$ python -q
>>> import numpy as np
>>> import numpy.linalg as la
>>> np.set_printoptions(precision=2, suppress=True, linewidth=140, sign=" ")
>>> rnd = lambda a: np.round(a, 2) + 0
>>> m1 = np.load("a.npy")
>>> print(m1)
[[ 10  -5  -1   1  -2   2]
 [ -5  12   3   3   3  -3]
 [ -1   3   7   1   3   1]
 [  1   3   1  11 -10   3]
 [ -2   3   3 -10  14  -4]
 [  2  -3   1   3  -4  14]]
>>> Q, V = la.qr(m1[:, :3])[0], la.qr(m1[:, 3:])[0]
>>> sv = la.svd(Q.T @ V, compute_uv=False)
>>> rnd(la.norm(Q @ Q.T - V @ V.T, 2))
np.float64(0.93)
>>> print(rnd(np.degrees(np.arccos(sv.clip(0, 1)))))
[  2.64  51.06  68.62]
>>> J = np.loadtxt("case5.csv", delimiter=",")
>>> J
array([[ 5.,  0.,  4.,  0.,  0.],
       [ 0.,  5.,  0.,  0.,  0.],
       [ 4.,  0.,  5.,  0.,  0.],
       [ 0.,  0.,  0.,  5.,  4.],
       [ 0.,  0.,  0.,  4.,  5.]])
>>> Q, V = la.qr(J[:, :1])[0], la.qr(J[:, 1:])[0]
>>> sv = la.svd(Q.T @ V, compute_uv=False)
>>> print(rnd(la.norm(Q @ Q.T - V @ V.T, 2)))
1.0
>>> (sv > 0.9).sum()
np.int64(1)
>>> low = la.cholesky(J)
>>> J / np.sqrt(np.outer(np.diag(J), np.diag(J)))
array([[ 1. ,  0. ,  0.8,  0. ,  0. ],
       [ 0. ,  1. ,  0. ,  0. ,  0. ],
       [ 0.8,  0. ,  1. ,  0. ,  0. ],
       [ 0. ,  0. ,  0. ,  1. ,  0.8],
       [ 0. ,  0. ,  0. ,  0.8,  1. ]])
>>> print(rnd(low))
[[ 2.24  0.    0.    0.    0.  ]
 [ 0.    2.24  0.    0.    0.  ]
 [ 1.79  0.    1.34  0.    0.  ]
 [ 0.    0.    0.    2.24  0.  ]
 [ 0.    0.    0.    1.79  1.34]]
>>> rnd(np.diag(low) ** 2)
array([ 5. ,  5. ,  1.8,  5. ,  1.8])
>>> rng = np.random.default_rng(5314)
>>> z = rng.permutation(5)
>>> z
array([ 4,  1,  0,  3,  2])
>>> out = J[z][:, z]
>>> np.trace(out)
np.float64(25.0)
>>> out
array([[ 5.,  0.,  0.,  4.,  0.],
       [ 0.,  5.,  0.,  0.,  0.],
       [ 0.,  0.,  5.,  0.,  4.],
       [ 4.,  0.,  0.,  5.,  0.],
       [ 0.,  0.,  4.,  0.,  5.]])
>>> np.allclose(out, J)
False
>>> rnd(la.det(out)), rnd(la.det(J[z]))
(np.float64(405.0), np.float64(405.0))
>>> evals, V = la.eigh(J)
>>> rnd(V.T @ V)
array([[ 1.,  0.,  0.,  0.,  0.],
       [ 0.,  1.,  0.,  0.,  0.],
       [ 0.,  0.,  1.,  0.,  0.],
       [ 0.,  0.,  0.,  1.,  0.],
       [ 0.,  0.,  0.,  0.,  1.]])
>>> print(rnd(la.eigvalsh(J @ J)))
[  1.   1.  25.  81.  81.]
>>> rnd(la.eigvalsh(J + 2 * np.eye(5)))
array([  3.,   3.,   7.,  11.,  11.])
>>> rnd(la.svd(J, compute_uv=False))
array([ 9.,  9.,  5.,  1.,  1.])
>>> rnd(V.T @ J @ V)
array([[ 1.,  0.,  0.,  0.,  0.],
       [ 0.,  1.,  0.,  0.,  0.],
       [ 0.,  0.,  5.,  0.,  0.],
       [ 0.,  0.,  0.,  9.,  0.],
       [ 0.,  0.,  0.,  0.,  9.]])
>>> def softmax(z):
...     e = np.exp(z - z.max(axis=-1, keepdims=True))
...     return e / e.sum(axis=-1, keepdims=True)
... 
>>> rnd(softmax(J).sum(axis=1))
array([ 1.,  1.,  1.,  1.,  1.])
>>> rnd(softmax(10 * J[1]))
array([ 0.,  1.,  0.,  0.,  0.])
>>> rnd(softmax(J[1]))
array([ 0.01,  0.97,  0.01,  0.01,  0.01])
>>> S = J @ J.T / np.sqrt(5)
>>> softmax(S).round(6).argmax(axis=1)
array([ 0,  1,  2,  3,  4])
>>> r0 = np.array([-3, 2, 1, 1, 3])
>>> W0 = r0[np.abs(np.subtract.outer(np.arange(5), np.arange(5)))]
>>> W0
array([[-3,  2,  1,  1,  3],
       [ 2, -3,  2,  1,  1],
       [ 1,  2, -3,  2,  1],
       [ 1,  1,  2, -3,  2],
       [ 3,  1,  1,  2, -3]])
>>> r0, r1 = W0[1], W0[3]
>>> r0 @ r1
np.int64(2)
>>> pr = (r0 @ r1) / (r0 @ r0) * r0
>>> print(np.outer(r0, r1))
[[ 2  2  4 -6  4]
 [-3 -3 -6  9 -6]
 [ 2  2  4 -6  4]
 [ 1  1  2 -3  2]
 [ 1  1  2 -3  2]]
>>> rnd(r1 - pr)
array([ 0.79,  1.32,  1.79, -3.11,  1.89])
>>> Q, r_ = la.qr(W0)
>>> print(Q.shape, r_.shape)
(5, 5) (5, 5)
>>> rnd(np.abs(np.diag(r_)))
array([ 4.9 ,  4.18,  4.05,  3.91,  3.9 ])
>>> rnd(abs(r_[0, 0])), rnd(la.norm(W0[:, 0]))
(np.float64(4.9), np.float64(4.9))
>>> rnd(Q.T @ Q)
array([[ 1.,  0.,  0.,  0.,  0.],
       [ 0.,  1.,  0.,  0.,  0.],
       [ 0.,  0.,  1.,  0.,  0.],
       [ 0.,  0.,  0.,  1.,  0.],
       [ 0.,  0.,  0.,  0.,  1.]])
>>> rnd(np.trace(Q @ Q.T))
np.float64(5.0)
>>> evals, V = la.eigh(W0)
>>> np.abs(V[:, -1]).round(6).argmax()
np.int64(0)
>>> (evals > 1e-8).sum(), (evals < -1e-8).sum()
(np.int64(1), np.int64(4))
>>> print(rnd(la.eigvalsh(W0 + 4 * np.eye(5))))
[-2.41 -1.56  0.41  1.12  7.44]
>>> rnd(V.T @ W0 @ V)
array([[-6.41,  0.  ,  0.  ,  0.  ,  0.  ],
       [ 0.  , -5.56,  0.  ,  0.  ,  0.  ],
       [ 0.  ,  0.  , -3.59,  0.  ,  0.  ],
       [ 0.  ,  0.  ,  0.  , -2.88,  0.  ],
       [ 0.  ,  0.  ,  0.  ,  0.  ,  3.44]])
>>> np.unique(evals.round(6) + 0, return_counts=True)[1]
array([ 1,  1,  1,  1,  1])
>>> r0 = np.array([8, -6, -4, -1, 4])
>>> out = W0 + np.outer(r0, np.eye(5)[2])
>>> la.matrix_rank(la.inv(out) - la.inv(W0), tol=1e-8)
np.int64(1)
>>> evals, V = la.eig(W0)
>>> rnd(np.sort(la.eigvals(W0 @ W0)))
array([  8.29,  11.81,  12.86,  30.9 ,  41.14])
>>> print(rnd(W0 @ V[:, 0] - evals[0] * V[:, 0]))
[ 0.  0.  0.  0.  0.]
>>> mat = np.loadtxt("m.csv", delimiter=",")
>>> rnd(mat)
array([[ 0.97, -0.06, -0.11, -0.14, -0.09, -0.04, -0.06],
       [-0.06,  0.86, -0.26, -0.33, -0.22, -0.1 , -0.14],
       [-0.11, -0.26,  0.52, -0.62, -0.4 , -0.18, -0.26],
       [-0.14, -0.33, -0.62,  0.19, -0.53, -0.24, -0.33],
       [-0.09, -0.22, -0.4 , -0.53,  0.66, -0.15, -0.22],
       [-0.04, -0.1 , -0.18, -0.24, -0.15,  0.93, -0.1 ],
       [-0.06, -0.14, -0.26, -0.33, -0.22, -0.1 ,  0.86]])
>>> [round(float(la.det(mat[:i, :i])), 2) + 0 for i in range(1, 8)]
[0.97, 0.84, 0.36, -0.45, -0.79, -0.86, -1.0]
>>> np.all(la.eigvalsh(mat) > 0)
np.False_
>>> evals, V = la.eigh(mat)
>>> x0 = np.array([0, 2, 2, 3, 0, -1, -2])
>>> rnd(x0 @ mat @ x0)
np.float64(7.42)
>>> out = J / la.norm(J, axis=1, keepdims=True)
>>> C2 = out @ out.T
>>> rnd(C2)
array([[ 1.  ,  0.  ,  0.98,  0.  ,  0.  ],
       [ 0.  ,  1.  ,  0.  ,  0.  ,  0.  ],
       [ 0.98,  0.  ,  1.  ,  0.  ,  0.  ],
       [ 0.  ,  0.  ,  0.  ,  1.  ,  0.98],
       [ 0.  ,  0.  ,  0.  ,  0.98,  1.  ]])
>>> (np.abs(C2) > 0.9).astype(int)
array([[ 1,  0,  1,  0,  0],
       [ 0,  1,  0,  0,  0],
       [ 1,  0,  1,  0,  0],
       [ 0,  0,  0,  1,  1],
       [ 0,  0,  0,  1,  1]])
>>> r0 = np.array([0, 1])
>>> rnd(np.correlate(C2[4], C2[3], "full"))
array([ 0.  ,  0.  ,  0.  ,  0.95,  1.95,  1.  ,  0.  ,  0.  ,  0.  ])
>>> rnd(np.convolve(C2[4], r0))
array([ 0.  ,  0.  ,  0.  ,  0.  ,  0.98,  1.  ])
>>> np.cross(C2[4, :3], C2[3, :3])
array([ 0.,  0.,  0.])
>>> K = np.load("arr.npy")
>>> K
array([[ 0.76, -0.04, -0.29, -0.34, -0.09],
       [-0.54, -1.98, -1.04,  2.22,  2.65],
       [-0.45, -0.4 , -0.18,  0.44,  0.57],
       [ 1.94,  3.31,  1.63, -3.32, -2.89],
       [-0.63,  0.12,  0.16,  0.14, -0.32],
       [-1.04, -1.  , -1.  ,  1.92,  1.78],
       [ 2.67,  3.71,  2.64, -3.93, -3.44],
       [-2.32, -4.92, -2.46,  5.2 ,  4.73],
       [ 0.4 ,  1.5 ,  0.65, -1.57, -1.25],
       [ 0.23,  1.14,  1.22, -1.13, -1.52],
       [-2.9 , -5.66, -2.98,  5.37,  5.62],
       [ 1.63,  2.62,  1.63, -2.48, -2.7 ]])
>>> z = K[:, 0] > np.median(K[:, 0])
>>> r0 = K[z].mean(axis=0) - K[~z].mean(axis=0)
>>> ((K - K.mean(axis=0)) @ r0 > 0).astype(int)
array([ 1,  0,  0,  1,  1,  0,  1,  0,  1,  1,  0,  1])
>>> Xs = K - K.mean(axis=0)
>>> V = la.svd(Xs)[2][:1]
>>> out = Xs - Xs @ V.T @ V
>>> la.norm(out, axis=1).round(6).argmax()
np.int64(0)
>>> print(rnd(out.std(axis=0)))
[ 0.41  0.22  0.24  0.17  0.24]
>>> print(rnd((Xs @ V.T).std(axis=0)))
[ 5.39]
>>> hat = K @ la.solve(K.T @ K, K.T)
>>> rnd(hat @ K[:, 2])
array([-0.29, -1.04, -0.18,  1.63,  0.16, -1.  ,  2.64, -2.46,  0.65,  1.22, -2.98,  1.63])
>>> rnd(np.diag(hat))
array([ 0.45,  0.47,  0.11,  0.23,  0.23,  0.71,  0.67,  0.55,  0.28,  0.42,  0.6 ,  0.27])
>>> print(rnd(hat))
[[ 0.45 -0.03 -0.16  0.06 -0.24 -0.2  -0.07  0.02 -0.13 -0.3  -0.05  0.04]
 [-0.03  0.47  0.07  0.09 -0.17  0.25  0.27  0.16 -0.03 -0.12  0.18 -0.03]
 [-0.16  0.07  0.11  0.02  0.04  0.05  0.05 -0.08  0.13  0.05  0.14 -0.11]
 [ 0.06  0.09  0.02  0.23 -0.1   0.09  0.16 -0.25  0.13 -0.13 -0.16  0.03]
 [-0.24 -0.17  0.04 -0.1   0.23  0.09 -0.13  0.01  0.03  0.21 -0.08  0.02]
 [-0.2   0.25  0.05  0.09  0.09  0.71 -0.16  0.09  0.04 -0.15 -0.17  0.03]
 [-0.07  0.27  0.05  0.16 -0.13 -0.16  0.67 -0.05 -0.01  0.19 -0.04  0.16]
 [ 0.02  0.16 -0.08 -0.25  0.01  0.09 -0.05  0.55 -0.33  0.07  0.12  0.11]
 [-0.13 -0.03  0.13  0.13  0.03  0.04 -0.01 -0.33  0.28 -0.03  0.07 -0.18]
 [-0.3  -0.12  0.05 -0.13  0.21 -0.15  0.19  0.07 -0.03  0.42 -0.02  0.1 ]
 [-0.05  0.18  0.14 -0.16 -0.08 -0.17 -0.04  0.12  0.07 -0.02  0.6  -0.32]
 [ 0.04 -0.03 -0.11  0.03  0.02  0.03  0.16  0.11 -0.18  0.1  -0.32  0.27]]
>>> z = rng.permutation(5)
>>> out = K[:, z] * rng.choice([-1, 1], 5)
>>> out
array([[-0.29, -0.34,  0.76,  0.04,  0.09],
       [-1.04,  2.22, -0.54,  1.98, -2.65],
       [-0.18,  0.44, -0.45,  0.4 , -0.57],
       [ 1.63, -3.32,  1.94, -3.31,  2.89],
       [ 0.16,  0.14, -0.63, -0.12,  0.32],
       [-1.  ,  1.92, -1.04,  1.  , -1.78],
       [ 2.64, -3.93,  2.67, -3.71,  3.44],
       [-2.46,  5.2 , -2.32,  4.92, -4.73],
       [ 0.65, -1.57,  0.4 , -1.5 ,  1.25],
       [ 1.22, -1.13,  0.23, -1.14,  1.52],
       [-2.98,  5.37, -2.9 ,  5.66, -5.62],
       [ 1.63, -2.48,  1.63, -2.62,  2.7 ]])
>>> U, _, VT = la.svd(K.T @ out)
>>> rnd(U @ VT)
array([[ 0.,  0.,  1.,  0.,  0.],
       [ 0.,  0.,  0., -1.,  0.],
       [ 1.,  0.,  0.,  0.,  0.],
       [ 0.,  1.,  0.,  0.,  0.],
       [ 0.,  0.,  0.,  0., -1.]])
>>> rnd(la.lstsq(K, out)[0])
array([[ 0.,  0.,  1.,  0.,  0.],
       [ 0.,  0.,  0., -1.,  0.],
       [ 1.,  0.,  0.,  0.,  0.],
       [ 0.,  1.,  0.,  0.,  0.],
       [ 0.,  0.,  0.,  0., -1.]])
>>> out = K / np.sqrt((K ** 2).mean(axis=1, keepdims=True))
>>> rnd(out[1])
array([-0.29, -1.07, -0.56,  1.2 ,  1.43])
>>> feats = np.loadtxt("x.csv", delimiter=",")
>>> feats
array([[  0.,   2.,   6.,   8.],
       [  1.,   4.,  14.,  14.],
       [  0.,   2.,  12.,  11.],
       [  0.,   2.,   6.,   8.],
       [  1.,   4.,   8.,  11.],
       [  0.,   0.,   8.,   5.],
       [  0.,   0.,   8.,   5.],
       [  0.,   0.,   6.,   4.],
       [  0.,   2.,  10.,  10.],
       [  0.,   0.,   8.,   5.],
       [  0.,   0.,   4.,   5.],
       [  0.,   0.,   4.,   3.],
       [  0.,   0.,   6.,   4.],
       [  1.,   4.,  14.,  14.],
       [  0.,   0.,   4.,   5.],
       [  1.,   4.,  12.,  13.],
       [  1.,   4.,  14.,  14.],
       [  1.,   4.,  12.,  13.]])
>>> hat = feats @ la.solve(feats.T @ feats, feats.T)
>>> la.matrix_rank(np.eye(18) - hat)
np.int64(14)
>>> rnd(la.eigvalsh(hat))
array([ 0.,  0.,  0.,  0.,  0.,  0.,  0.,  0.,  0.,  0.,  0.,  0.,  0.,  0.,  1.,  1.,  1.,  1.])
>>> x0 = np.array([5, 4, 6, -9])
>>> rhs = feats @ x0
>>> rhs
array([-28., -21., -19., -28., -30.,   3.,   3.,   0., -22.,   3., -21.,  -3.,   0., -21., -21., -24., -21., -24.])
>>> rnd(la.solve(feats.T @ feats, feats.T @ rhs))
array([ 5.,  4.,  6., -9.])
>>> rhs = rhs + 0.02 * rng.normal(size=18)
>>> print(rnd(rhs))
[-27.99 -20.99 -18.98 -27.99 -30.01   3.01   3.    -0.01 -21.99   3.   -20.98  -3.01  -0.01 -21.03 -20.95 -23.97 -20.99 -24.01]
>>> coef, *_ = la.lstsq(feats, rhs)
>>> rnd(coef)
array([ 5.  ,  3.98,  5.99, -8.99])
>>> coef.round()
array([ 5.,  4.,  6., -9.])
>>> print(rnd(feats.T @ (rhs - feats @ coef)))
[ 0.  0.  0.  0.]
>>> rnd(la.norm(rhs - feats @ coef))
np.float64(0.06)
>>> data = np.loadtxt("run4.csv", delimiter=",")
>>> data
array([[ 1.  ,  0.7 ,  0.49],
       [ 0.7 ,  1.  ,  0.7 ],
       [ 0.49,  0.7 ,  1.  ]])
>>> evals, V = la.eigh(data)
>>> print(rnd(np.abs(V[:, -1])))
[ 0.56  0.62  0.56]
>>> (evals > 1e-8).sum(), (evals < -1e-8).sum()
(np.int64(3), np.int64(0))
>>> out = la.inv(data)
>>> rnd(la.cond(data))
np.float64(10.06)
>>> rnd(data @ out)
array([[ 1.,  0.,  0.],
       [ 0.,  1.,  0.],
       [ 0.,  0.,  1.]])
>>> rnd(la.slogdet(data)[0])
np.float64(1.0)
>>> rnd(la.inv(out))
array([[ 1.  ,  0.7 ,  0.49],
       [ 0.7 ,  1.  ,  0.7 ],
       [ 0.49,  0.7 ,  1.  ]])
>>> Q = data.astype(float).copy()
>>> for j in range(3):
...     Q[:, j] -= Q[:, :j] @ (Q[:, :j].T @ Q[:, j])
...     Q[:, j] /= la.norm(Q[:, j])
... 
>>> rnd(Q)
array([[ 0.76, -0.65,  0.  ],
       [ 0.53,  0.62, -0.57],
       [ 0.37,  0.44,  0.82]])
>>> F = np.loadtxt("sample13.csv", delimiter=",")
>>> print(F)
[[  0.42   0.1    0.7 ]
 [ -2.75  -0.9   -1.  ]
 [  0.26   0.1   -0.1 ]
 [ -3.02  -1.     0.  ]
 [  2.35   0.8   -1.8 ]
 [ -0.57  -0.2    0.1 ]
 [  0.66   0.2    0.5 ]
 [ -0.02   0.    -1.5 ]
 [  2.47   0.8   -0.3 ]
 [ -1.77  -0.6    0.4 ]
 [ -1.62  -0.6   -0.7 ]
 [  2.7    0.9    0.2 ]
 [  0.8    0.3   -0.3 ]
 [ -2.82  -0.9    0.9 ]
 [ -1.6   -0.5    1.8 ]
 [ -1.61  -0.6   -1.2 ]
 [  3.62   1.2    1.7 ]
 [-10.34  -3.4   -0.3 ]
 [  4.9    1.6    1.4 ]
 [  0.71   0.3    0.1 ]
 [  0.7    0.2    0.  ]
 [  0.03   0.    -2.3 ]
 [  0.05   0.     1.7 ]
 [ -0.48  -0.2    0.7 ]
 [  1.37   0.4   -1.6 ]
 [  1.83   0.6    0.5 ]
 [  1.05   0.3    1.  ]
 [ -2.04  -0.6    1.2 ]
 [ -0.22  -0.1   -1.3 ]
 [ -1.84  -0.6   -1.9 ]]
>>> C2 = F.T @ F
>>> rnd(np.diag(C2))
array([ 215.28,   23.3 ,   37.78])
>>> rnd(la.eigvalsh(C2)[::-1])
array([ 239.43,   36.91,    0.03])
>>> np.allclose(C2, C2.T)
True
>>> print((F @ F.T).shape)
(30, 30)
>>> print(rnd(C2))
[[ 215.28   70.77   12.56]
 [  70.77   23.3     4.34]
 [  12.56    4.34   37.78]]
>>> rnd(np.trace(C2)), rnd((F ** 2).sum())
(np.float64(276.36), np.float64(276.36))
